$ python3 -q
>>> import numpy as np
>>> np.set_printoptions(precision=2, suppress=True, linewidth=120)
>>> E = np.load("mat.npy")
>>> E
array([[ 1,  1, -1, -1, -1, -1,  1,  1],
       [ 1, -1, -1,  1, -1,  1,  1, -1],
       [ 1, -1, -1,  1,  1, -1, -1,  1],
       [ 1,  1, -1, -1,  1,  1, -1, -1],
       [ 1,  1,  1,  1,  1,  1,  1,  1]])
>>> x0 = np.array([7, 9, 9, 5, 4, 8, 2, 4])
>>> h = np.maximum(E @ x0, 0)
>>> h
array([ 0,  0,  0,  8, 48])
>>> np.maximum(E @ x0, 0) - np.maximum(-E @ x0, 0)
array([-4, -4, -8,  8, 48])
>>> np.maximum(E @ (3 * x0), 0)
array([  0,   0,   0,  24, 144])
>>> t = np.radians(45)
>>> R = np.eye(8)
>>> R[4, 4] = R[6, 6] = np.cos(t)
>>> R[4, 6], R[6, 4] = -np.sin(t), np.sin(t)
>>> R
array([[ 1.  ,  0.  ,  0.  ,  0.  ,  0.  ,  0.  ,  0.  ,  0.  ],
       [ 0.  ,  1.  ,  0.  ,  0.  ,  0.  ,  0.  ,  0.  ,  0.  ],
       [ 0.  ,  0.  ,  1.  ,  0.  ,  0.  ,  0.  ,  0.  ,  0.  ],
       [ 0.  ,  0.  ,  0.  ,  1.  ,  0.  ,  0.  ,  0.  ,  0.  ],
       [ 0.  ,  0.  ,  0.  ,  0.  ,  0.71,  0.  , -0.71,  0.  ],
       [ 0.  ,  0.  ,  0.  ,  0.  ,  0.  ,  1.  ,  0.  ,  0.  ],
       [ 0.  ,  0.  ,  0.  ,  0.  ,  0.71,  0.  ,  0.71,  0.  ],
       [ 0.  ,  0.  ,  0.  ,  0.  ,  0.  ,  0.  ,  0.  ,  1.  ]])
>>> M2 = E @ R.T
>>> M2.round(2) + 0
array([[ 1.  ,  1.  , -1.  , -1.  , -1.41, -1.  ,  0.  ,  1.  ],
       [ 1.  , -1.  , -1.  ,  1.  , -1.41,  1.  ,  0.  , -1.  ],
       [ 1.  , -1.  , -1.  ,  1.  ,  1.41, -1.  ,  0.  ,  1.  ],
       [ 1.  ,  1.  , -1.  , -1.  ,  1.41,  1.  ,  0.  , -1.  ],
       [ 1.  ,  1.  ,  1.  ,  1.  ,  0.  ,  1.  ,  1.41,  1.  ]])
>>> np.allclose(E @ E.T, M2 @ M2.T)
True
>>> np.abs(M2 - E).max(axis=0)
array([0., 0., 0., 0., 1., 0., 1., 0.])
>>> np.allclose(np.linalg.norm(E, axis=1), np.linalg.norm(M2, axis=1))
True
>>> u, r1 = E[2], E[1]
>>> u @ u
np.int64(8)
>>> p = (u @ r1) / (u @ u) * u
>>> np.outer(u, r1)
array([[ 1, -1, -1,  1, -1,  1,  1, -1],
       [-1,  1,  1, -1,  1, -1, -1,  1],
       [-1,  1,  1, -1,  1, -1, -1,  1],
       [ 1, -1, -1,  1, -1,  1,  1, -1],
       [ 1, -1, -1,  1, -1,  1,  1, -1],
       [-1,  1,  1, -1,  1, -1, -1,  1],
       [-1,  1,  1, -1,  1, -1, -1,  1],
       [ 1, -1, -1,  1, -1,  1,  1, -1]])
>>> np.linalg.matrix_rank(np.outer(u, r1))
np.int64(1)
>>> E[4] @ E[0]
np.int64(0)
>>> np.round(np.linalg.norm(E) ** 2 / np.linalg.norm(E, 2) ** 2, 2)
np.float64(5.0)
>>> np.linalg.norm(E, axis=1)
array([2.83, 2.83, 2.83, 2.83, 2.83])
>>> round(float(np.linalg.norm(E[4], 1)), 2), round(float(np.linalg.norm(E[4], np.inf)), 2)
(8.0, 1.0)
>>> np.linalg.norm(E, axis=1).argmax()
np.int64(0)
>>> round(float(np.linalg.norm(E, 2)), 2)
2.83
>>> np.round(np.linalg.norm(E, "nuc"), 2)
np.float64(14.14)
>>> x0 = np.array([2, 2, 1, 1, 2, 2, -3, -3])
>>> E @ np.eye(8)[6]
array([ 1.,  1., -1., -1.,  1.])
>>> E @ (2 * x0)
array([-16,   0,   0,  24,   8])
>>> np.einsum("ij,j->i", E, x0)
array([-8,  0,  0, 12,  4])
>>> E @ np.ones(8)
array([0., 0., 0., 0., 8.])
>>> np.sign((E @ x0).round(6))
array([-1,  0,  0,  1,  1])
>>> E @ x0
array([-8,  0,  0, 12,  4])
>>> (E @ x0).argmax()
np.int64(3)
>>> A = np.loadtxt("dump.csv", delimiter=",")
>>> A
array([[ 0.97,  0.03,  0.07, -0.07, -0.03,  0.12, -0.07,  0.12],
       [ 0.03,  0.97, -0.07,  0.07,  0.03, -0.12,  0.07, -0.12],
       [ 0.07, -0.07,  0.78,  0.23,  0.07, -0.38,  0.23, -0.38],
       [-0.07,  0.07,  0.23,  0.78, -0.07,  0.38, -0.23,  0.38],
       [-0.03,  0.03,  0.07, -0.07,  0.97,  0.12, -0.07,  0.12],
       [ 0.12, -0.12, -0.38,  0.38,  0.12,  0.38,  0.38, -0.62],
       [-0.07,  0.07,  0.23, -0.23, -0.07,  0.38,  0.78,  0.38],
       [ 0.12, -0.12, -0.38,  0.38,  0.12, -0.62,  0.38,  0.38]])
>>> w, V = np.linalg.eigh(A)
>>> np.unique(w.round(6) + 0, return_counts=True)[1]
array([1, 7])
>>> np.linalg.eigvalsh(A + -2 * np.eye(8))
array([-3., -1., -1., -1., -1., -1., -1., -1.])
>>> V @ np.diag(w) @ V.T
array([[ 0.97,  0.02,  0.08, -0.08, -0.03,  0.13, -0.08,  0.12],
       [ 0.02,  0.97, -0.07,  0.07,  0.03, -0.13,  0.07, -0.12],
       [ 0.08, -0.07,  0.77,  0.22,  0.08, -0.37,  0.23, -0.37],
       [-0.07,  0.07,  0.22,  0.77, -0.07,  0.38, -0.22,  0.37],
       [-0.03,  0.03,  0.08, -0.07,  0.97,  0.13, -0.07,  0.12],
       [ 0.13, -0.13, -0.37,  0.38,  0.13,  0.37,  0.38, -0.62],
       [-0.08,  0.07,  0.23, -0.22, -0.07,  0.38,  0.78,  0.38],
       [ 0.12, -0.12, -0.37,  0.37,  0.12, -0.62,  0.38,  0.37]])
>>> np.linalg.svd(A, compute_uv=False)
array([1., 1., 1., 1., 1., 1., 1., 1.])
>>> w
array([-1.,  1.,  1.,  1.,  1.,  1.,  1.,  1.])
>>> (w > 1e-8).sum(), (w < -1e-8).sum()
(np.int64(7), np.int64(1))
>>> round(float(w.sum()), 2), np.trace(A)
(6.0, np.float64(6.0))
>>> rng = np.random.default_rng(445188)
>>> labels = rng.permutation(8)
>>> M2 = A[:, labels] * rng.choice([-1, 1], 8)
>>> M2
array([[-0.12,  0.07,  0.07,  0.03, -0.12,  0.07, -0.97,  0.03],
       [ 0.12, -0.07, -0.07, -0.03,  0.12, -0.07, -0.03,  0.97],
       [ 0.38,  0.78, -0.23, -0.07,  0.38, -0.23, -0.07, -0.07],
       [-0.38,  0.23, -0.78,  0.07, -0.38,  0.23,  0.07,  0.07],
       [-0.12,  0.07,  0.07, -0.97, -0.12,  0.07,  0.03,  0.03],
       [-0.38, -0.38, -0.38, -0.12,  0.62, -0.38, -0.12, -0.12],
       [-0.38,  0.23,  0.23,  0.07, -0.38, -0.78,  0.07,  0.07],
       [ 0.62, -0.38, -0.38, -0.12, -0.38, -0.38, -0.12, -0.12]])
>>> left, _, Vt = np.linalg.svd(A.T @ M2)
>>> np.round(left @ Vt, 2) + 0
array([[ 0.,  0.,  0.,  0.,  0.,  0., -1.,  0.],
       [ 0.,  0.,  0.,  0.,  0.,  0.,  0.,  1.],
       [ 0.,  1.,  0.,  0.,  0.,  0.,  0.,  0.],
       [ 0.,  0., -1.,  0.,  0.,  0.,  0.,  0.],
       [ 0.,  0.,  0., -1.,  0.,  0.,  0.,  0.],
       [-1.,  0.,  0.,  0.,  0.,  0.,  0.,  0.],
       [ 0.,  0.,  0.,  0.,  0., -1.,  0.,  0.],
       [ 0.,  0.,  0.,  0., -1.,  0.,  0.,  0.]])
>>> np.round(np.linalg.lstsq(A, M2)[0], 2) + 0
array([[ 0.,  0.,  0.,  0.,  0.,  0., -1.,  0.],
       [ 0.,  0.,  0.,  0.,  0.,  0.,  0.,  1.],
       [ 0.,  1.,  0.,  0.,  0.,  0.,  0.,  0.],
       [ 0.,  0., -1.,  0.,  0.,  0.,  0.,  0.],
       [ 0.,  0.,  0., -1.,  0.,  0.,  0.,  0.],
       [-1.,  0.,  0.,  0.,  0.,  0.,  0.,  0.],
       [ 0.,  0.,  0.,  0.,  0., -1.,  0.,  0.],
       [ 0.,  0.,  0.,  0., -1.,  0.,  0.,  0.]])
>>> w, V = np.linalg.eigh(A)
>>> x0 = np.array([-3, 3, 2, 0, -3, -3, -2, -3])
>>> np.abs(A).sum(axis=1).max(), round(np.abs(w).max(), 2)
(np.float64(2.5), np.float64(1.0))
>>> np.round(V * np.abs(w) @ V.T, 2) + 0
array([[1., 0., 0., 0., 0., 0., 0., 0.],
       [0., 1., 0., 0., 0., 0., 0., 0.],
       [0., 0., 1., 0., 0., 0., 0., 0.],
       [0., 0., 0., 1., 0., 0., 0., 0.],
       [0., 0., 0., 0., 1., 0., 0., 0.],
       [0., 0., 0., 0., 0., 1., 0., 0.],
       [0., 0., 0., 0., 0., 0., 1., 0.],
       [0., 0., 0., 0., 0., 0., 0., 1.]])
>>> round(x0 @ A @ x0 / (x0 @ x0), 2), round(w[0], 2), np.round(w[-1], 2)
(np.float64(0.96), np.float64(-1.0), np.float64(1.0))
>>> x0 = np.array([1, 2, 1, 0, 3, 1, 2, 0])
>>> y = A @ x0
>>> y.round(2) + 0
array([1., 2., 1., 0., 3., 1., 2., 0.])
>>> np.round(np.linalg.solve(A, y + A[:, 5]), 2) + 0
array([1., 2., 1., 0., 3., 2., 2., 0.])
>>> q, V = np.linalg.qr(A[:, :1])[0], np.linalg.qr(A[:, 1:])[0]
>>> s = np.linalg.svd(q.T @ V, compute_uv=False)
>>> s.round(2) + 0
array([0.])
>>> round(float(np.linalg.norm(q @ q.T - V @ V.T, 2)), 2)
1.0
>>> np.degrees(np.arccos(s.clip(0, 1)))
array([90.])
>>> arr = np.diag(np.array([1, -1, -5])) + 3 * np.eye(3, k=1) + 3 * np.eye(3, k=-1)
>>> arr
array([[ 1.,  3.,  0.],
       [ 3., -1.,  3.],
       [ 0.,  3., -5.]])
>>> # symmetric, so the eigenvalues are real
>>> M2 = arr / np.linalg.norm(arr, axis=1, keepdims=True)
>>> cov = M2 @ M2.T
>>> cov.round(2) + 0
array([[ 1.  ,  0.  ,  0.49],
       [ 0.  ,  1.  , -0.71],
       [ 0.49, -0.71,  1.  ]])
>>> np.argwhere(np.triu(np.abs(cov) > 0.95, 1))
array([], shape=(0, 2), dtype=int64)
>>> (np.abs(cov) > 0.9).astype(int)
array([[1, 0, 0],
       [0, 1, 0],
       [0, 0, 1]])
>>> proj = np.triu(np.array([[2, 2, 0], [1, 2, 1], [1, 1, 0]]), 1) + np.eye(3)
>>> M2 = proj @ arr @ np.linalg.inv(proj)
>>> M2
array([[  7., -13.,  19.],
       [  3.,  -4.,   2.],
       [  0.,   3.,  -8.]])
>>> x0 = np.array([-2, -1, 1])
>>> y = M2 @ x0
>>> b, lr = np.zeros(3), 1 / np.linalg.norm(M2, 2) ** 2
>>> for i in range(50):
...     b -= lr * M2.T @ (M2 @ b - y)
...     if i % 10 == 0: print(i, round(np.linalg.norm(M2 @ b - y), 2))
... 
0 5.84
10 4.5
20 3.49
30 2.71
40 2.13
>>> round(float(np.linalg.cond(M2)), 2)
67.34
>>> M2 = np.array([[2, 1], [2, 2], [1, 2]])
>>> np.linalg.matrix_rank(np.vstack([arr, M2.T]))
np.int64(3)
>>> np.einsum("ij->j", arr)
array([ 4.,  5., -2.])
>>> np.einsum("ij,ij->i", arr, arr)
array([10., 19., 34.])
>>> np.vstack([arr, M2.T]).shape
(5, 3)
>>> arr @ M2
array([[ 8.,  7.],
       [ 7.,  7.],
       [ 1., -4.]])
>>> u = np.array([0, 1, -2])
>>> M2 = arr + np.outer(u, np.eye(3)[0])
>>> M2
array([[ 1.,  3.,  0.],
       [ 4., -1.,  3.],
       [-2.,  3., -5.]])
>>> np.linalg.matrix_rank(M2 - arr)
np.int64(1)
>>> feats = np.load("case4.npy")
>>> feats
array([[ 0,  0,  3,  0,  6],
       [15, 24, 18,  1,  6],
       [11, 16, 18,  0,  6],
       [ 0,  0,  9,  0,  6],
       [ 0,  0,  0,  0,  6],
       [ 0,  2,  0,  0,  6],
       [ 0,  4,  0,  0,  6],
       [ 0,  0,  0,  0,  6],
       [ 6, 10, 15,  0,  6],
       [ 3, 12,  9,  0,  6]])
>>> # rows 4 and 7 are equal
>>> cov = feats.T @ feats
>>> np.linalg.svd(feats, compute_uv=False) ** 2
array([2592.11,  200.02,   85.95,   13.63,    0.3 ])
>>> np.diag(cov)
array([ 391, 1096, 1044,    1,  360])
>>> np.allclose(cov, cov.T)
True
>>> x0 = np.array([0, 2, 0, -3, -2])
>>> y = feats @ x0
>>> b, lr = np.zeros(5), 1 / np.linalg.norm(feats, 2) ** 2
>>> for i in range(5):
...     b -= lr * feats.T @ (feats @ b - y)
...     if i % 1 == 0: print(i, round(np.linalg.norm(feats @ b - y), 2))
... 
0 30.91
1 28.62
2 26.52
3 24.58
4 22.8
>>> b
array([ 0.47,  0.72,  0.31,  0.02, -0.49])
>>> q, V = np.linalg.qr(feats[:, :4])[0], np.linalg.qr(feats[:, 4:])[0]
>>> s = np.linalg.svd(q.T @ V, compute_uv=False)
>>> s
array([0.79])
>>> left, s, Vt = np.linalg.svd(E, full_matrices=False)
>>> np.cumsum(s ** 2) / np.sum(s ** 2)
array([0.2, 0.4, 0.6, 0.8, 1. ])
>>> np.round(Vt @ Vt.T, 2) + 0
array([[1., 0., 0., 0., 0.],
       [0., 1., 0., 0., 0.],
       [0., 0., 1., 0., 0.],
       [0., 0., 0., 1., 0.],
       [0., 0., 0., 0., 1.]])
>>> s
array([2.83, 2.83, 2.83, 2.83, 2.83])
>>> x0 = np.array([1, -1, -2, 2, -1])
>>> y = feats @ x0
>>> np.linalg.lstsq(feats, y)[0]
array([ 1., -1., -2.,  2., -1.])
>>> y
array([-12, -49, -47, -24,  -6,  -8, -10,  -6, -40, -33])
>>> np.linalg.solve(feats.T @ feats, feats.T @ y)
array([ 1., -1., -2.,  2., -1.])
>>> y = y + 0.3 * rng.normal(size=10)
>>> y
array([-11.89, -49.26, -47.42, -23.87,  -5.37,  -7.53,  -9.54,  -5.94, -39.85, -32.61])
>>> b, *_ = np.linalg.lstsq(feats, y)
>>> [round(float(np.linalg.norm(np.linalg.solve(feats.T @ feats + lam * np.eye(5), feats.T @ y))), 2) for lam in (0, 1, 10, 100)]
[3.33, 2.66, 2.33, 1.89]
>>> np.round(feats.T @ (y - feats @ b), 2) + 0
array([0., 0., 0., 0., 0.])
>>> b.round()
array([ 1., -1., -2.,  2., -1.])
>>> data = np.array([[2.4, 3.5, 2.5],
...     [1.24, 1.78, 0.78],
...     [3.74, 3.39, 2.39],
...     [3.7, 1.52, 0.52],
...     [1.05, 4.36, 3.36],
...     [0.42, 0.77, -0.23],
...     [3.56, 1.2, 0.2],
...     [4.95, 3.81, 2.81],
...     [1.3, 1.4, 0.4],
...     [3.04, 1.91, 0.91]])
>>> data
array([[ 2.4 ,  3.5 ,  2.5 ],
       [ 1.24,  1.78,  0.78],
       [ 3.74,  3.39,  2.39],
       [ 3.7 ,  1.52,  0.52],
       [ 1.05,  4.36,  3.36],
       [ 0.42,  0.77, -0.23],
       [ 3.56,  1.2 ,  0.2 ],
       [ 4.95,  3.81,  2.81],
       [ 1.3 ,  1.4 ,  0.4 ],
       [ 3.04,  1.91,  0.91]])
>>> cov = np.cov(data, rowvar=False)
>>> cov
array([[2.21, 0.5 , 0.5 ],
       [0.5 , 1.61, 1.61],
       [0.5 , 1.61, 1.61]])
>>> round(float(np.corrcoef(data[:, 0], data[:, 1])[0, 1]), 2)
0.27
>>> np.argwhere(np.triu(np.abs(np.corrcoef(data.T)) > 0.8, 1))
array([[1, 2]])
>>> np.polyfit(data[:, 0], data[:, 1], 1)
array([0.23, 1.79])
>>> cov.shape
(3, 3)
>>> cov @ np.linalg.pinv(cov) @ cov
array([[2.21, 0.5 , 0.5 ],
       [0.5 , 1.61, 1.61],
       [0.5 , 1.61, 1.61]])
>>> np.allclose(cov[:-1].T @ np.linalg.lstsq(cov[:-1].T, cov[-1])[0], cov[-1])
True
>>> np.unique(cov.round(6), axis=0).shape
(2, 3)
